>>> import numpy as np
>>> import numpy.linalg as la
>>> np.set_printoptions(precision=2, suppress=True, linewidth=200, floatmode="fixed")
>>> rnd = lambda a: np.round(a, 2) + 0
>>> data = np.array([[2.58, -1.79, 7.02, 4.81],
...     [3.04, 3.43, -2.17, -1.31],
...     [-0.72, -2.47, 4.07, -0.1],
...     [6.6, 2.43, -1.44, -5.17],
...     [2.47, -2.94, 2.89, 1.78],
...     [4.06, 0.1, 2.33, -1.58],
...     [-3.76, 8.16, -0.31, 2.11],
...     [-3.51, 6.22, -3.48, -2.56],
...     [-1.23, 7.08, -3.59, -4.37],
...     [-5.86, -0.33, -3.62, -0.27],
...     [0.76, 2.25, -7.94, 0.23],
...     [-4.27, -3.07, 0.11, 1.42]])
>>> T = np.stack([data, -2 * data, data[::-1]])
>>> print(rnd(la.norm(T, axis=(1, 2))))
[25.43 50.85 25.43]
>>> print(rnd(np.einsum("bij,cij->bc", T, T)))
[[  646.47 -1292.94    -7.72]
 [-1292.94  2585.88    15.45]
 [   -7.72    15.45   646.47]]
>>> print(la.norm(data, axis=1).argmax())
6
>>> print(rnd(la.norm(data, "nuc")))
47.27
>>> print(rnd(la.norm(data, 1)), rnd(la.norm(data, np.inf)))
40.27 16.27
>>> print(rnd(la.norm(data, axis=0)))
[12.79 14.34 13.70  9.46]
>>> print(rnd(data[2] @ data[1]))
-19.36
>>> Z = np.array([[-3, -1, -3, 1, 1],
...     [2, 1, 2, -1, 3],
...     [1, -1, 0, -3, 2],
...     [1, 0, -3, -3, -2],
...     [-1, -3, -3, 2, -3]])
>>> rng = np.random.default_rng(34603)
>>> arr = (rng.random((24, 5)) < 0.25) @ Z
>>> print(arr)
[[ 2 -1 -3 -6  0]
 [ 1  0 -3 -3 -2]
 [ 0  0  0  0  0]
 [-1 -2 -6 -5  1]
 [-1 -3 -3  2 -3]
 [-1 -3 -7 -1 -1]
 [ 0  0  0  0  0]
 [-2 -2 -3 -2  3]
 [-1 -3 -3  2 -3]
 [ 0  0  0  0  0]
 [ 1  0 -3 -3 -2]
 [ 1 -1  0 -3  2]
 [-3 -1 -3  1  1]
 [-3 -4 -9  0 -4]
 [ 4  0 -1 -7  3]
 [-1 -3 -3  2 -3]
 [ 0  0  0  0  0]
 [ 0 -3 -6 -1 -5]
 [-3 -1 -3  1  1]
 [ 0 -4 -3 -1 -1]
 [ 3  0  2 -4  5]
 [-3 -1 -3  1  1]
 [-1 -3 -3  2 -3]
 [ 0 -4 -3 -1 -1]]
>>> # row 6 repeats row 2
>>> vec = np.array([2, 2, 1, 0, 1])
>>> print(np.einsum("ij,j->i", arr, vec))
[ -1  -3   0 -11 -14 -16   0  -8 -14   0  -3   2 -10 -27  10 -14   0 -17 -10 -12  13 -10 -14 -12]
>>> print(arr @ np.ones(5))
[ -8.00  -7.00   0.00 -13.00  -8.00 -13.00   0.00  -6.00  -8.00   0.00  -7.00  -1.00  -5.00 -20.00  -1.00  -8.00   0.00 -15.00  -5.00  -9.00   6.00  -5.00  -8.00  -9.00]
>>> print(arr @ np.eye(5)[0])
[ 2.00  1.00  0.00 -1.00 -1.00 -1.00  0.00 -2.00 -1.00  0.00  1.00  1.00 -3.00 -3.00  4.00 -1.00  0.00  0.00 -3.00  0.00  3.00 -3.00 -1.00  0.00]
>>> print(arr @ vec)
[ -1  -3   0 -11 -14 -16   0  -8 -14   0  -3   2 -10 -27  10 -14   0 -17 -10 -12  13 -10 -14 -12]
>>> print(arr @ (2 * vec))
[ -2  -6   0 -22 -28 -32   0 -16 -28   0  -6   4 -20 -54  20 -28   0 -34 -20 -24  26 -20 -28 -24]
